% python3 -q
>>> import numpy as np
>>> from numpy import linalg as LA
>>> np.set_printoptions(suppress=True, linewidth=200)
>>> rng = np.random.default_rng(1625)
>>> th = np.sort(rng.uniform(-2, 2, 16))
>>> E = np.c_[th, th ** 2, th ** 3] @ np.array([[3, 1, 2, 2, 1, 2], [3, 2, 3, 2, 2, 3], [0, 1, 0, 1, 3, 0]])
>>> E.round(3) + 0
array([[ 1.371, -0.156,  2.712, -1.497, -4.978,  2.712],
       [ 0.054,  0.   ,  1.071, -1.018, -2.107,  1.071],
       [-0.126, -0.002,  0.83 , -0.958, -1.75 ,  0.83 ],
       [-0.396, -0.021,  0.448, -0.864, -1.221,  0.448],
       [-0.736, -0.106, -0.169, -0.674, -0.472, -0.169],
       [-0.74 , -0.109, -0.184, -0.666, -0.454, -0.184],
       [-0.75 , -0.122, -0.24 , -0.633, -0.388, -0.24 ],
       [-0.601, -0.145, -0.324, -0.422, -0.188, -0.324],
       [-0.37 , -0.106, -0.226, -0.25 , -0.112, -0.226],
       [ 0.353,  0.13 ,  0.246,  0.236,  0.132,  0.246],
       [ 0.499,  0.191,  0.354,  0.336,  0.197,  0.354],
       [ 1.17 ,  0.507,  0.87 ,  0.807,  0.561,  0.87 ],
       [ 2.894,  1.546,  2.292,  2.148,  1.982,  2.292],
       [ 3.312,  1.836,  2.648,  2.5  ,  2.421,  2.648],
       [11.62 ,  9.802, 10.089, 11.332, 16.973, 10.089],
       [15.372, 14.441, 13.554, 16.259, 26.463, 13.554]])
>>> # column 5 repeats column 2
>>> dist = LA.norm(E[:, None] - E[None], axis=-1)
>>> dist.shape
(16, 16)
>>> (dist + 1e9 * np.eye(16)).round(6).argmin(axis=1)
array([ 1,  2,  1,  2,  5,  4,  5,  8,  7, 10,  9, 10, 13, 12, 15, 14])
>>> dist[9].round(6).argsort(kind="stable")[:4]
array([ 9, 10,  8, 11])
>>> np.unravel_index(dist.round(6).argmax(), dist.shape)
(np.int64(0), np.int64(15))
>>> dist.mean(axis=1).argmax()
np.int64(15)
>>> print(np.flatnonzero(dist[9] < dist.mean() / 2))
[ 1  2  3  4  5  6  7  8  9 10 11 12]
>>> print(LA.matrix_rank(dist ** 2))
5
